% python3 -q
>>> import numpy as np
>>> np.set_printoptions(precision=2, suppress=True, linewidth=100)
>>> A2 = np.array([[2, 3, 0], [3, 3, 3], [0, 2, 3]])
>>> A = np.tril(A2)
>>> A
array([[2, 0, 0],
       [3, 3, 0],
       [0, 2, 3]])
>>> np.sort(np.abs(np.linalg.eigvals(A)))
array([2., 3., 3.])
>>> round(np.linalg.det(A), 2)
np.float64(18.0)
>>> np.allclose(A @ A.T, A.T @ A)
False
>>> np.linalg.matrix_power(A, 3)
array([[ 8,  0,  0],
       [57, 27,  0],
       [48, 54, 27]])
>>> np.allclose(A, A.T)
False
>>> A2 = np.array([[2, 3], [-1, -1]])
>>> W2 = np.kron(A2, A)
>>> round(np.linalg.norm(W2, 2), 2), round(np.linalg.norm(A2, 2) * np.linalg.norm(A, 2), 2)
(np.float64(18.67), np.float64(18.67))
>>> W2
array([[ 4,  0,  0,  6,  0,  0],
       [ 6,  6,  0,  9,  9,  0],
       [ 0,  4,  6,  0,  6,  9],
       [-2,  0,  0, -2,  0,  0],
       [-3, -3,  0, -3, -3,  0],
       [ 0, -2, -3,  0, -2, -3]])
>>> W0 = np.load("test2.npy")
>>> W0
array([[4, 4, 2],
       [4, 4, 2],
       [0, 2, 1]])
>>> # rows 0 and 1 are equal
>>> A2 = W0[0, 0] * W0[1:] - np.outer(W0[1:, 0], W0[0])
>>> A2
array([[0, 0, 0],
       [0, 8, 4]])
>>> np.flatnonzero(~A2.round(6).any(axis=1))
array([0])
>>> np.linalg.matrix_rank(A2), np.linalg.matrix_rank(W0)
(np.int64(1), np.int64(2))
>>> arr = np.load("out11.npy")
>>> arr
array([[84., 27.,  9.],
       [27., 12.,  3.],
       [ 9.,  3.,  4.]])
>>> w, V = np.linalg.eig(arr)
>>> np.round(arr @ V[:, 0] - w[0] * V[:, 0], 2) + 0
array([0., 0., 0.])
>>> np.sort(np.linalg.eigvals(np.linalg.inv(arr)))
array([0.01, 0.33, 0.33])
>>> np.sort(np.linalg.eigvals(arr.T))
array([ 3.,  3., 94.])
>>> np.sort(np.linalg.eigvals(arr @ arr))
array([   9.,    9., 8836.])
>>> gram = arr.T @ arr
>>> np.linalg.eigvalsh(gram)[::-1]
array([8836.,    9.,    9.])
>>> np.trace(gram), (arr ** 2).sum()
(np.float64(8854.0), np.float64(8854.0))
>>> gram
array([[7866., 2619.,  873.],
       [2619.,  882.,  291.],
       [ 873.,  291.,  106.]])
>>> np.linalg.svd(arr, compute_uv=False) ** 2
array([8836.,    9.,    9.])
